$ python3 -q
>>> import numpy as np
>>> np.set_printoptions(suppress=True, linewidth=100)
>>> q, _ = np.linalg.qr(np.array([[-1.4, 0.8, 0.3, 0.6, 0.2],
...     [1.2, -2.1, 0.3, -0.1, -2.0],
...     [-1.5, -1.4, 0.3, 2.3, 0.0],
...     [-1.8, -0.4, 0.6, -1.2, 0.4],
...     [1.4, 2.6, -0.8, -0.7, -0.1]]))
>>> vecs, _ = np.linalg.qr(np.array([[1.7, -0.1, -0.2, 0.7],
...     [0.5, -0.1, 0.9, -0.4],
...     [-0.6, 0.6, -2.2, 0.3],
...     [-1.8, -0.5, -0.5, 0.4]]))
>>> sigma = 10 * 0.5 ** np.arange(4)
>>> X = q[:, :4] * sigma @ vecs[:4]
>>> X.round(3)
array([[ 3.355,  1.102,  2.64 , -1.78 ],
       [-1.287,  0.33 , -4.192,  2.469],
       [ 3.073, -0.255,  3.471,  2.021],
       [ 3.302,  2.479,  3.804,  0.003],
       [-3.41 , -1.69 , -2.044, -2.99 ]])
>>> x = np.array([3, -4, -2, 3])
>>> rhs = X @ x
>>> print(rhs.round(3))
[-4.963 10.611  9.359 -7.606 -8.355]
>>> np.round(np.linalg.pinv(X) @ X, 3) + 0
array([[1., 0., 0., 0.],
       [0., 1., 0., 0.],
       [0., 0., 1., 0.],
       [0., 0., 0., 1.]])
>>> rng = np.random.default_rng(40)
>>> rhs = rhs + 0.3 * rng.normal(size=5)
>>> rhs.round(3)
array([-5.306, 10.29 ,  9.131, -7.375, -8.666])
>>> b, *_ = np.linalg.lstsq(X, rhs)
>>> b.round(3)
array([ 2.714, -3.769, -1.802,  3.088])
>>> [round(float(np.linalg.norm(np.linalg.solve(X.T @ X + lam * np.eye(4), X.T @ rhs))), 2) for lam in (0, 1, 10, 100)]
[5.86, 4.62, 2.63, 0.69]
>>> print(b.round())
[ 3. -4. -2.  3.]
>>> round(float(np.linalg.norm(rhs - X @ b)), 3)
0.349
>>> Y = X + rng.integers(-2, 3, (5, 1)) @ rng.integers(-2, 3, (1, 4))
>>> Y.round(3)
array([[ 5.355, -0.898,  0.64 , -3.78 ],
       [-3.287,  2.33 , -2.192,  4.469],
       [ 2.073,  0.745,  4.471,  3.021],
       [ 3.302,  2.479,  3.804,  0.003],
       [-1.41 , -3.69 , -4.044, -4.99 ]])
>>> np.round(np.linalg.svd(Y - X, compute_uv=False), 3) + 0
array([7.211, 0.   , 0.   , 0.   ])
>>> np.round(Y - X, 3)
array([[ 2., -2., -2., -2.],
       [-2.,  2.,  2.,  2.],
       [-1.,  1.,  1.,  1.],
       [ 0.,  0.,  0.,  0.],
       [ 2., -2., -2., -2.]])
>>> proj = Y @ np.linalg.solve(Y.T @ Y, Y.T)
>>> np.round(np.diag(proj), 3)
array([1.   , 0.808, 0.808, 0.813, 0.571])
>>> np.round(proj @ Y[:, 1], 3)
array([-0.898,  2.33 ,  0.745,  2.479, -3.69 ])
>>> proj.round(3)
array([[ 1.   , -0.002, -0.002, -0.002, -0.003],
       [-0.002,  0.808, -0.192, -0.189, -0.287],
       [-0.002, -0.192,  0.808, -0.19 , -0.287],
       [-0.002, -0.189, -0.19 ,  0.813, -0.283],
       [-0.003, -0.287, -0.287, -0.283,  0.571]])
>>> print(np.allclose(proj @ proj, proj))
True
>>> np.round(np.linalg.eigvalsh(proj), 3) + 0
array([0., 1., 1., 1., 1.])
>>> print(round(np.abs(X).max(), 3))
4.192
>>> np.count_nonzero(X)
np.int64(20)
>>> np.round(X.sum(axis=1), 3)
array([  5.317,  -2.68 ,   8.311,   9.589, -10.134])
>>> print(np.round(np.linalg.norm(X), 3))
11.524
>>> np.round(X.mean(axis=0), 3)
array([ 1.007,  0.393,  0.736, -0.056])
>>> np.round(np.linalg.svd(X, compute_uv=False), 3)
array([10.  ,  5.  ,  2.5 ,  1.25])
>>> np.round(X.sum(axis=0), 3)
array([ 5.034,  1.966,  3.679, -0.278])
>>> Y = np.c_[X[:, :3] @ np.array([[0, -2, -2], [-1, -2, 1], [2, 2, 1]]), np.array([3, -6, -8, 0, 9])]
>>> Y.round(3)
array([[ 4.179, -3.633, -2.968,  3.   ],
       [-8.715, -6.472, -1.289, -6.   ],
       [ 7.197,  1.305, -2.93 , -8.   ],
       [ 5.13 , -3.954, -0.322,  0.   ],
       [-2.399,  6.111,  3.087,  9.   ]])
>>> np.linalg.matrix_rank(Y)
np.int64(4)
>>> np.round(np.linalg.norm(Y - X @ np.linalg.lstsq(X, Y)[0], axis=0), 3) + 0
array([0.   , 0.   , 0.   , 0.233])
>>> J = np.loadtxt("run0.csv", delimiter=",")
>>> J
array([[-4.,  4., -4.],
       [ 3., -3.,  1.],
       [-1.,  3., -1.]])
>>> Y = np.array([[-2, 3], [-3, 1], [1, -3]])
>>> np.einsum("ij->j", J)
array([-2.,  4., -4.])
>>> np.linalg.matrix_rank(np.vstack([J, Y.T]))
np.int64(3)
>>> np.einsum("ij,ij->i", J, J)
array([48., 19., 11.])
>>> np.einsum("ik,kj->ji", J, Y)
array([[-8.,  4., -8.],
       [ 4.,  3.,  3.]])
>>> np.vstack([J, Y.T]).shape
(5, 3)
>>> Y.T @ J.T
array([[-8.,  4., -8.],
       [ 4.,  3.,  3.]])
>>> x = np.array([5, 1, 9])
>>> rhs = J @ x
>>> rhs
array([-52.,  21., -11.])
>>> np.round(np.linalg.solve(J, J[:, 0]), 3)
array([ 1.,  0., -0.])
>>> round(float(np.linalg.norm(J)), 3)
8.832
>>> np.count_nonzero(J)
np.int64(9)
>>> print(np.round(J.mean(axis=0), 3))
[-0.667  1.333 -1.333]
>>> J.sum(axis=1)
array([-4.,  1.,  1.])
>>> np.linalg.matrix_rank(J)
np.int64(3)
>>> np.unravel_index(np.abs(J).argmax(), J.shape)
(np.int64(0), np.int64(0))
>>> np.round(np.linalg.svd(J, compute_uv=False), 3)
array([8.605, 1.625, 1.144])
>>> J.shape
(3, 3)
>>> np.einsum("ii->", J)
np.float64(-8.0)
>>> np.einsum("ij,ji->", J, J)
np.float64(64.0)
>>> round(np.linalg.det(J.T), 3)
np.float64(-16.0)
>>> print(round(float(np.linalg.det(J[::-1])), 3))
16.0
